$ ipython --no-banner

In [1]: import numpy as np

In [2]: from numpy import linalg as LA

In [3]: np.set_printoptions(precision=1, suppress=True, linewidth=100)

In [4]: rnd = lambda a: np.round(a, 1) + 0

In [5]: X = np.load("out1.npy")

In [6]: X
Out[6]: 
array([[0, 4, 8, 8, 7],
       [0, 1, 2, 5, 1],
       [0, 0, 0, 4, 0],
       [0, 3, 6, 7, 5],
       [0, 0, 0, 4, 0],
       [0, 2, 4, 6, 3],
       [0, 0, 0, 4, 0],
       [0, 1, 2, 5, 1],
       [0, 3, 6, 7, 5],
       [0, 1, 2, 5, 1],
       [0, 0, 0, 4, 0],
       [0, 0, 0, 4, 0],
       [0, 0, 0, 3, 0],
       [0, 0, 0, 3, 0],
       [0, 3, 6, 7, 5],
       [0, 3, 6, 7, 5],
       [0, 3, 6, 7, 5],
       [0, 0, 0, 4, 0],
       [0, 4, 8, 8, 7],
       [0, 2, 4, 6, 3],
       [0, 3, 6, 7, 5],
       [0, 3, 6, 7, 5],
       [0, 0, 0, 3, 0],
       [0, 2, 4, 6, 3]])

In [7]: U, sv, Vh = LA.svd(X)

In [8]: np.argmax(sv[:-1] / (sv[1:] + 1e-6)) + 1
Out[8]: np.int64(3)

In [9]: other = U[:, :3] @ np.diag(sv[:3]) @ Vh[:3]

In [10]: rnd(LA.norm(X - other) / LA.norm(X))
Out[10]: np.float64(0.0)

In [11]: rnd(np.abs(X - other).max())
Out[11]: np.float64(0.0)

In [12]: rnd(other)
Out[12]: 
array([[0., 4., 8., 8., 7.],
       [0., 1., 2., 5., 1.],
       [0., 0., 0., 4., 0.],
       [0., 3., 6., 7., 5.],
       [0., 0., 0., 4., 0.],
       [0., 2., 4., 6., 3.],
       [0., 0., 0., 4., 0.],
       [0., 1., 2., 5., 1.],
       [0., 3., 6., 7., 5.],
       [0., 1., 2., 5., 1.],
       [0., 0., 0., 4., 0.],
       [0., 0., 0., 4., 0.],
       [0., 0., 0., 3., 0.],
       [0., 0., 0., 3., 0.],
       [0., 3., 6., 7., 5.],
       [0., 3., 6., 7., 5.],
       [0., 3., 6., 7., 5.],
       [0., 0., 0., 4., 0.],
       [0., 4., 8., 8., 7.],
       [0., 2., 4., 6., 3.],
       [0., 3., 6., 7., 5.],
       [0., 3., 6., 7., 5.],
       [0., 0., 0., 3., 0.],
       [0., 2., 4., 6., 3.]])

In [13]: U, sv, Vh = LA.svd(X)

In [14]: evecs = Vh[:(sv > 1e-8).sum()]

In [15]: rng = np.random.default_rng(84509)

In [16]: x0 = X[8] + -3 * X[4] + rng.integers(2) * np.eye(5)[1]

In [17]: x0
Out[17]: array([ 0.,  3.,  6., -5.,  5.])

In [18]: rnd(evecs.T @ evecs)
Out[18]: 
array([[0. , 0. , 0. , 0. , 0. ],
       [0. , 0.2, 0.4, 0. , 0. ],
       [0. , 0.4, 0.8, 0. , 0. ],
       [0. , 0. , 0. , 1. , 0. ],
       [0. , 0. , 0. , 0. , 1. ]])

In [19]: rnd(np.diag(evecs.T @ evecs))
Out[19]: array([0. , 0.2, 0.8, 1. , 1. ])

In [20]: np.allclose(evecs.T @ evecs @ x0, x0)
Out[20]: True

In [21]: rnd(LA.norm(x0 - evecs.T @ evecs @ x0))
Out[21]: np.float64(0.0)

In [22]: np.argsort(-LA.norm(X, axis=0).round(6), kind="stable")[:3]
Out[22]: array([3, 2, 4])

In [23]: LA.matrix_rank(X, rtol=0.1)
Out[23]: np.int64(2)

In [24]: LA.cond(X) > 100
Out[24]: np.True_

In [25]: x0 = np.array([0, 2, 0, 1, 1])

In [26]: h1 = np.maximum(X @ x0, 0)

In [27]: rnd(np.tanh(X @ x0))
Out[27]: 
array([1., 1., 1., 1., 1., 1., 1., 1., 1., 1., 1., 1., 1., 1., 1., 1., 1., 1., 1., 1., 1., 1., 1.,
       1.])

In [28]: X.T @ h1
Out[28]: array([   0,  664, 1328, 1727, 1093])

In [29]: np.flatnonzero(h1 > 1e-9)
Out[29]: 
array([ 0,  1,  2,  3,  4,  5,  6,  7,  8,  9, 10, 11, 12, 13, 14, 15, 16, 17, 18, 19, 20, 21, 22,
       23])

In [30]: rank = LA.matrix_rank(X)

In [31]: rank
Out[31]: np.int64(3)

In [32]: null = LA.svd(X)[2][rank:].T

In [33]: null.shape
Out[33]: (5, 2)

In [34]: [int(LA.matrix_rank(X[:, :j + 1])) for j in range(5)]
Out[34]: [0, 1, 1, 2, 3]

In [35]: [int(LA.matrix_rank(np.delete(X, i, axis=0))) for i in range(24)]
Out[35]: [3, 3, 3, 3, 3, 3, 3, 3, 3, 3, 3, 3, 3, 3, 3, 3, 3, 3, 3, 3, 3, 3, 3, 3]

In [36]: feats = np.loadtxt("sample14.csv", delimiter=",")

In [37]: feats
Out[37]: 
array([[ -3.,  -3.,  -3.,  -3.,  -3.,  -3.,  -3.,  -3.,  -3.,  -3.,  -3.,  -3.],
       [ -3.,  -6.,  -6.,  -6.,  -6.,  -6.,  -6.,  -6.,  -6.,  -6.,  -6.,  -6.],
       [ -3.,  -6.,  -9.,  -9.,  -9.,  -9.,  -9.,  -9.,  -9.,  -9.,  -9.,  -9.],
       [ -3.,  -6.,  -9., -12., -12., -12., -12., -12., -12., -12., -12., -12.],
       [ -3.,  -6.,  -9., -12., -15., -15., -15., -15., -15., -15., -15., -15.],
       [ -3.,  -6.,  -9., -12., -15., -18., -18., -18., -18., -18., -18., -18.],
       [ -3.,  -6.,  -9., -12., -15., -18., -21., -21., -21., -21., -21., -21.],
       [ -3.,  -6.,  -9., -12., -15., -18., -21., -24., -24., -24., -24., -24.],
       [ -3.,  -6.,  -9., -12., -15., -18., -21., -24., -27., -27., -27., -27.],
       [ -3.,  -6.,  -9., -12., -15., -18., -21., -24., -27., -30., -30., -30.],
       [ -3.,  -6.,  -9., -12., -15., -18., -21., -24., -27., -30., -33., -33.],
       [ -3.,  -6.,  -9., -12., -15., -18., -21., -24., -27., -30., -33., -36.]])

In [38]: # symmetric, so the eigenvalues are real

In [39]: [round(float(LA.det(feats[:i, :i])), 2) + 0 for i in range(1, 13)]
Out[39]: 
[-3.0,
 9.0,
 -27.0,
 81.0,
 -243.0,
 729.0,
 -2187.0,
 6561.0,
 -19683.0,
 59049.0,
 -177147.0,
 531441.0]

In [40]: rnd(LA.eigvalsh(feats).min())
Out[40]: np.float64(-190.2)

In [41]: np.unravel_index(np.abs(feats).argmax(), feats.shape)
Out[41]: (np.int64(11), np.int64(11))

In [42]: feats.sum(axis=1)
Out[42]: array([ -36.,  -69.,  -99., -126., -150., -171., -189., -204., -216., -225., -231., -234.])

In [43]: LA.matrix_rank(feats)
Out[43]: np.int64(12)

In [44]: rnd(LA.norm(feats))
Out[44]: np.float64(191.7)

In [45]: feats.sum(axis=0)
Out[45]: array([ -36.,  -69.,  -99., -126., -150., -171., -189., -204., -216., -225., -231., -234.])

In [46]: rnd(np.abs(LA.eigvals(feats)).max())
Out[46]: np.float64(190.2)

In [47]: np.allclose(feats, feats.T)
Out[47]: True

In [48]: rnd(np.sort(np.abs(LA.eigvals(feats))))
Out[48]: array([  0.8,   0.8,   0.9,   1. ,   1.1,   1.4,   1.8,   2.6,   4.1,   7.9,  21.4, 190.2])

In [49]: (feats + feats.T) / 2
Out[49]: 
array([[ -3.,  -3.,  -3.,  -3.,  -3.,  -3.,  -3.,  -3.,  -3.,  -3.,  -3.,  -3.],
       [ -3.,  -6.,  -6.,  -6.,  -6.,  -6.,  -6.,  -6.,  -6.,  -6.,  -6.,  -6.],
       [ -3.,  -6.,  -9.,  -9.,  -9.,  -9.,  -9.,  -9.,  -9.,  -9.,  -9.,  -9.],
       [ -3.,  -6.,  -9., -12., -12., -12., -12., -12., -12., -12., -12., -12.],
       [ -3.,  -6.,  -9., -12., -15., -15., -15., -15., -15., -15., -15., -15.],
       [ -3.,  -6.,  -9., -12., -15., -18., -18., -18., -18., -18., -18., -18.],
       [ -3.,  -6.,  -9., -12., -15., -18., -21., -21., -21., -21., -21., -21.],
       [ -3.,  -6.,  -9., -12., -15., -18., -21., -24., -24., -24., -24., -24.],
       [ -3.,  -6.,  -9., -12., -15., -18., -21., -24., -27., -27., -27., -27.],
       [ -3.,  -6.,  -9., -12., -15., -18., -21., -24., -27., -30., -30., -30.],
       [ -3.,  -6.,  -9., -12., -15., -18., -21., -24., -27., -30., -33., -33.],
       [ -3.,  -6.,  -9., -12., -15., -18., -21., -24., -27., -30., -33., -36.]])

In [50]: np.trace(feats)
Out[50]: np.float64(-234.0)

In [51]: np.allclose(feats @ feats.T, feats.T @ feats)
Out[51]: True

In [52]: feats @ feats
Out[52]: 
array([[ 108.,  207.,  297.,  378.,  450.,  513.,  567.,  612.,  648.,  675.,  693.,  702.],
       [ 207.,  405.,  585.,  747.,  891., 1017., 1125., 1215., 1287., 1341., 1377., 1395.],
       [ 297.,  585.,  855., 1098., 1314., 1503., 1665., 1800., 1908., 1989., 2043., 2070.],
       [ 378.,  747., 1098., 1422., 1710., 1962., 2178., 2358., 2502., 2610., 2682., 2718.],
       [ 450.,  891., 1314., 1710., 2070., 2385., 2655., 2880., 3060., 3195., 3285., 3330.],
       [ 513., 1017., 1503., 1962., 2385., 2763., 3087., 3357., 3573., 3735., 3843., 3897.],
       [ 567., 1125., 1665., 2178., 2655., 3087., 3465., 3780., 4032., 4221., 4347., 4410.],
       [ 612., 1215., 1800., 2358., 2880., 3357., 3780., 4140., 4428., 4644., 4788., 4860.],
       [ 648., 1287., 1908., 2502., 3060., 3573., 4032., 4428., 4752., 4995., 5157., 5238.],
       [ 675., 1341., 1989., 2610., 3195., 3735., 4221., 4644., 4995., 5265., 5445., 5535.],
       [ 693., 1377., 2043., 2682., 3285., 3843., 4347., 4788., 5157., 5445., 5643., 5742.],
       [ 702., 1395., 2070., 2718., 3330., 3897., 4410., 4860., 5238., 5535., 5742., 5850.]])
